$ python3 -q
>>> import numpy as np
>>> import numpy.linalg as la
>>> np.set_printoptions(suppress=True, linewidth=100)
>>> mat = np.array([[2, 0, -2, -3, 0, 3, 1, -1, 2],
...     [-3, 1, 2, -3, -1, 2, -1, -1, 1],
...     [1, 0, 3, 0, -1, 2, 3, 3, 1],
...     [1, -1, -2, 1, 3, -3, 1, 3, 3],
...     [1, 1, -2, -3, 1, 1, -2, 3, -3],
...     [-3, 2, 1, 0, -3, -3, 0, 0, 1],
...     [2, 2, -1, 0, 3, 0, -1, -1, 0]])
>>> mat[-1] = mat[0] + 3 * mat[1]
>>> mat
array([[  2,   0,  -2,  -3,   0,   3,   1,  -1,   2],
       [ -3,   1,   2,  -3,  -1,   2,  -1,  -1,   1],
       [  1,   0,   3,   0,  -1,   2,   3,   3,   1],
       [  1,  -1,  -2,   1,   3,  -3,   1,   3,   3],
       [  1,   1,  -2,  -3,   1,   1,  -2,   3,  -3],
       [ -3,   2,   1,   0,  -3,  -3,   0,   0,   1],
       [ -7,   3,   4, -12,  -3,   9,  -2,  -4,   5]])
>>> # rank 6
>>> r0, g = mat[1], mat[6]
>>> r0 @ g
np.int64(100)
>>> r0 @ r0
np.int64(31)
>>> pr = (r0 @ g) / (r0 @ r0) * r0
>>> round(float(la.norm(r0 + g) ** 2 + la.norm(r0 - g) ** 2), 2)
768.0
>>> pr.round(2)
array([-9.68,  3.23,  6.45, -9.68, -3.23,  6.45, -3.23, -3.23,  3.23])
>>> np.outer(r0, g)
array([[ 21,  -9, -12,  36,   9, -27,   6,  12, -15],
       [ -7,   3,   4, -12,  -3,   9,  -2,  -4,   5],
       [-14,   6,   8, -24,  -6,  18,  -4,  -8,  10],
       [ 21,  -9, -12,  36,   9, -27,   6,  12, -15],
       [  7,  -3,  -4,  12,   3,  -9,   2,   4,  -5],
       [-14,   6,   8, -24,  -6,  18,  -4,  -8,  10],
       [  7,  -3,  -4,  12,   3,  -9,   2,   4,  -5],
       [  7,  -3,  -4,  12,   3,  -9,   2,   4,  -5],
       [ -7,   3,   4, -12,  -3,   9,  -2,  -4,   5]])
>>> W0 = np.load("test19.npy")
>>> W0
array([[ -3.08,   2.86,   5.03,   1.98,   1.06,  -2.95,  -4.01,   6.93,   2.07],
       [  7.99,   7.02,   6.1 ,  -0.99,  -6.  ,  -1.03,  -8.91, -11.96,   8.06],
       [ -5.98,   6.  ,  12.06,   6.  ,  -3.01,  -5.97,  -5.99,   5.99,   5.96],
       [  2.01,  10.93,  11.92,   5.06,  -7.05,  -2.  ,  -9.86, -10.13,   9.03],
       [  0.09,   8.02,   9.98,   5.98,  -8.  ,  -1.05,  -4.96, -12.04,   7.02],
       [  2.02,   3.08,   2.05,  -0.96,   0.99,  -0.99,  -4.96,   2.07,   2.11],
       [ 13.06,   5.99,   6.88,  -7.04,  -5.04,  -5.94, -14.94,  -5.  ,  11.89],
       [ -4.1 ,   2.02,   1.99,   3.9 ,  -0.09,   0.91,   1.02,   0.02,  -1.06],
       [ 12.02,   9.08,  17.99,  -3.03, -14.96, -11.92, -18.02, -11.97,  21.06],
       [  1.01,   5.91,  10.9 ,   0.98,  -4.  ,  -6.94,  -9.99,   3.01,   8.96],
       [ -3.01,   8.95,   8.96,   8.06,  -4.97,   1.06,  -4.05,  -9.11,   4.06]])
>>> round(la.norm(W0) ** 2 / la.norm(W0, 2) ** 2, 2)
np.float64(1.28)
>>> round(la.norm(W0, 2), 2)
np.float64(66.17)
>>> np.round(la.norm(W0, axis=0), 2)
array([21.43, 22.89, 32.06, 15.59, 21.23, 16.7 , 30.71, 27.19, 30.38])
>>> np.round(la.norm(W0, axis=1), 2)
array([11.18, 21.81, 20.13, 25.03, 21.99,  7.35, 27.45,  6.56, 42.86, 20.22, 19.39])
>>> round(float(la.norm(W0[1], 1)), 2), round(float(la.norm(W0[1], np.inf)), 2)
(58.06, 11.96)
>>> G = W0.T @ W0
>>> np.allclose(G, G.T)
True
>>> np.round(la.eigvalsh(G)[::-1], 2) + 0
array([4377.87,  642.86,  499.4 ,   68.65,    0.06,    0.03,    0.02,    0.01,    0.  ])
>>> round(np.trace(G), 2), round((W0 ** 2).sum(), 2)
(np.float64(5588.91), np.float64(5588.91))
>>> r0 = np.array([2, 3])
>>> np.round(np.convolve(W0[3], r0), 2)
array([  4.02,  27.89,  56.63,  45.88,   1.08, -25.15, -25.72, -49.84, -12.33,  27.09])
>>> U, sv, Vh = la.svd(W0, full_matrices=False)
>>> np.round(U.T @ W0 @ Vh.T, 2) + 0
array([[66.17,  0.  ,  0.  ,  0.  ,  0.  ,  0.  ,  0.  ,  0.  ,  0.  ],
       [ 0.  , 25.35,  0.  ,  0.  ,  0.  ,  0.  ,  0.  ,  0.  ,  0.  ],
       [ 0.  ,  0.  , 22.35,  0.  ,  0.  ,  0.  ,  0.  ,  0.  ,  0.  ],
       [ 0.  ,  0.  ,  0.  ,  8.29,  0.  ,  0.  ,  0.  ,  0.  ,  0.  ],
       [ 0.  ,  0.  ,  0.  ,  0.  ,  0.25,  0.  ,  0.  ,  0.  ,  0.  ],
       [ 0.  ,  0.  ,  0.  ,  0.  ,  0.  ,  0.19,  0.  ,  0.  ,  0.  ],
       [ 0.  ,  0.  ,  0.  ,  0.  ,  0.  ,  0.  ,  0.14,  0.  ,  0.  ],
       [ 0.  ,  0.  ,  0.  ,  0.  ,  0.  ,  0.  ,  0.  ,  0.11,  0.  ],
       [ 0.  ,  0.  ,  0.  ,  0.  ,  0.  ,  0.  ,  0.  ,  0.  ,  0.05]])
>>> np.abs(U[:, 0]).round(6).argmax()
np.int64(8)
>>> np.round(sv / sv[0], 2) + 0
array([1.  , 0.38, 0.34, 0.13, 0.  , 0.  , 0.  , 0.  , 0.  ])
>>> np.round(np.cumsum(sv ** 2) / np.sum(sv ** 2), 2)
array([0.78, 0.9 , 0.99, 1.  , 1.  , 1.  , 1.  , 1.  , 1.  ])
>>> U.shape, sv.shape, Vh.shape
((11, 9), (9,), (9, 9))
>>> round(np.sqrt((sv ** 2).sum()), 2), round(la.norm(W0), 2)
(np.float64(74.76), np.float64(74.76))
>>> ang = np.radians(135)
>>> r_ = np.eye(9)
>>> r_[6, 6] = r_[3, 3] = np.cos(ang)
>>> r_[6, 3], r_[3, 6] = -np.sin(ang), np.sin(ang)
>>> r_.round(2)
array([[ 1.  ,  0.  ,  0.  ,  0.  ,  0.  ,  0.  ,  0.  ,  0.  ,  0.  ],
       [ 0.  ,  1.  ,  0.  ,  0.  ,  0.  ,  0.  ,  0.  ,  0.  ,  0.  ],
       [ 0.  ,  0.  ,  1.  ,  0.  ,  0.  ,  0.  ,  0.  ,  0.  ,  0.  ],
       [ 0.  ,  0.  ,  0.  , -0.71,  0.  ,  0.  ,  0.71,  0.  ,  0.  ],
       [ 0.  ,  0.  ,  0.  ,  0.  ,  1.  ,  0.  ,  0.  ,  0.  ,  0.  ],
       [ 0.  ,  0.  ,  0.  ,  0.  ,  0.  ,  1.  ,  0.  ,  0.  ,  0.  ],
       [ 0.  ,  0.  ,  0.  , -0.71,  0.  ,  0.  , -0.71,  0.  ,  0.  ],
       [ 0.  ,  0.  ,  0.  ,  0.  ,  0.  ,  0.  ,  0.  ,  1.  ,  0.  ],
       [ 0.  ,  0.  ,  0.  ,  0.  ,  0.  ,  0.  ,  0.  ,  0.  ,  1.  ]])
>>> B = W0 @ r_.T
>>> np.round(np.abs(B - W0).max(axis=0), 2)
array([ 0.  ,  0.  ,  0.  , 16.62,  0.  ,  0.  , 32.9 ,  0.  ,  0.  ])
>>> np.allclose(W0 @ W0.T, B @ B.T)
True
>>> data = np.load("dump.npy")
>>> data.round(2)
array([[0.08, 0.14, 0.05, 0.08, 0.03, 0.14, 0.03, 0.05, 0.14, 0.14, 0.14],
       [0.16, 0.19, 0.  , 0.12, 0.09, 0.03, 0.09, 0.12, 0.03, 0.16, 0.  ],
       [0.09, 0.  , 0.04, 0.04, 0.13, 0.17, 0.22, 0.09, 0.04, 0.17, 0.  ],
       [0.03, 0.1 , 0.1 , 0.17, 0.07, 0.13, 0.07, 0.13, 0.  , 0.07, 0.13],
       [0.08, 0.04, 0.08, 0.15, 0.19, 0.04, 0.04, 0.19, 0.  , 0.  , 0.19],
       [0.  , 0.04, 0.  , 0.15, 0.19, 0.19, 0.19, 0.07, 0.  , 0.11, 0.07],
       [0.08, 0.  , 0.  , 0.2 , 0.08, 0.08, 0.12, 0.08, 0.16, 0.12, 0.08],
       [0.  , 0.04, 0.04, 0.04, 0.15, 0.11, 0.  , 0.15, 0.19, 0.19, 0.11],
       [0.1 , 0.05, 0.14, 0.19, 0.05, 0.05, 0.05, 0.1 , 0.24, 0.05, 0.  ],
       [0.08, 0.14, 0.14, 0.08, 0.03, 0.08, 0.11, 0.14, 0.11, 0.08, 0.03],
       [0.04, 0.04, 0.17, 0.04, 0.09, 0.  , 0.  , 0.04, 0.13, 0.17, 0.26]])
>>> # rows sum to 1
>>> rng = np.random.default_rng(6859)
>>> idx = rng.permutation(11)
>>> idx
array([10,  7,  9,  4,  2,  5,  8,  3,  0,  1,  6])
>>> B = data[idx][:, idx]
>>> np.round(np.sort(np.abs(la.eigvals(B))), 2)
array([0.08, 0.11, 0.11, 0.13, 0.14, 0.16, 0.16, 0.22, 0.24, 0.24, 1.  ])
>>> vec = np.array([3, -2, 2, 3, 3, 3, 3, -1, 0, 3, -3])
>>> a = np.maximum(data @ vec, 0)
>>> np.flatnonzero(a > 1e-9)
array([ 0,  1,  2,  3,  4,  5,  6,  7,  8,  9, 10])
>>> r0 = np.array([-3, -2, -4, -1, -4, 3, 1, -2, -1, 0, -5])
>>> B = data + np.outer(r0, np.eye(11)[8])
>>> la.matrix_rank(B - data)
np.int64(1)
>>> round(float(la.det(B) / la.det(data)), 2), round(1 + la.solve(data, r0)[8], 2)
(18.61, np.float64(18.61))
>>> B.round(2)
array([[ 0.08,  0.14,  0.05,  0.08,  0.03,  0.14,  0.03,  0.05, -2.86,  0.14,  0.14],
       [ 0.16,  0.19,  0.  ,  0.12,  0.09,  0.03,  0.09,  0.12, -1.97,  0.16,  0.  ],
       [ 0.09,  0.  ,  0.04,  0.04,  0.13,  0.17,  0.22,  0.09, -3.96,  0.17,  0.  ],
       [ 0.03,  0.1 ,  0.1 ,  0.17,  0.07,  0.13,  0.07,  0.13, -1.  ,  0.07,  0.13],
       [ 0.08,  0.04,  0.08,  0.15,  0.19,  0.04,  0.04,  0.19, -4.  ,  0.  ,  0.19],
       [ 0.  ,  0.04,  0.  ,  0.15,  0.19,  0.19,  0.19,  0.07,  3.  ,  0.11,  0.07],
       [ 0.08,  0.  ,  0.  ,  0.2 ,  0.08,  0.08,  0.12,  0.08,  1.16,  0.12,  0.08],
       [ 0.  ,  0.04,  0.04,  0.04,  0.15,  0.11,  0.  ,  0.15, -1.81,  0.19,  0.11],
       [ 0.1 ,  0.05,  0.14,  0.19,  0.05,  0.05,  0.05,  0.1 , -0.76,  0.05,  0.  ],
       [ 0.08,  0.14,  0.14,  0.08,  0.03,  0.08,  0.11,  0.14,  0.11,  0.08,  0.03],
       [ 0.04,  0.04,  0.17,  0.04,  0.09,  0.  ,  0.  ,  0.04, -4.87,  0.17,  0.26]])
>>> F = np.load("a.npy")
>>> F.round(2)
array([[ 0.96, -0.1 , -0.1 , -0.1 , -0.16, -0.13, -0.1 , -0.04],
       [-0.1 ,  0.76, -0.24, -0.24, -0.37, -0.3 , -0.24, -0.1 ],
       [-0.1 , -0.24,  0.76, -0.24, -0.37, -0.3 , -0.24, -0.1 ],
       [-0.1 , -0.24, -0.24,  0.76, -0.37, -0.3 , -0.24, -0.1 ],
       [-0.16, -0.37, -0.37, -0.37,  0.42, -0.48, -0.37, -0.16],
       [-0.13, -0.3 , -0.3 , -0.3 , -0.48,  0.61, -0.3 , -0.13],
       [-0.1 , -0.24, -0.24, -0.24, -0.37, -0.3 ,  0.76, -0.1 ],
       [-0.04, -0.1 , -0.1 , -0.1 , -0.16, -0.13, -0.1 ,  0.96]])
>>> # keeps lengths
>>> vec = np.array([2, 7, 9, 3, 5, 6, 7, 5])
>>> round(float(la.norm(vec)), 2), np.round(la.norm(F @ vec), 2)
(16.67, np.float64(16.67))
>>> np.round(np.sort(np.abs(np.degrees(np.angle(la.eigvals(F))))), 2)
array([  0.,   0.,   0.,   0.,   0.,   0.,   0., 180.])
>>> np.round(F.T @ (F @ vec), 2)
array([2., 7., 9., 3., 5., 6., 7., 5.])
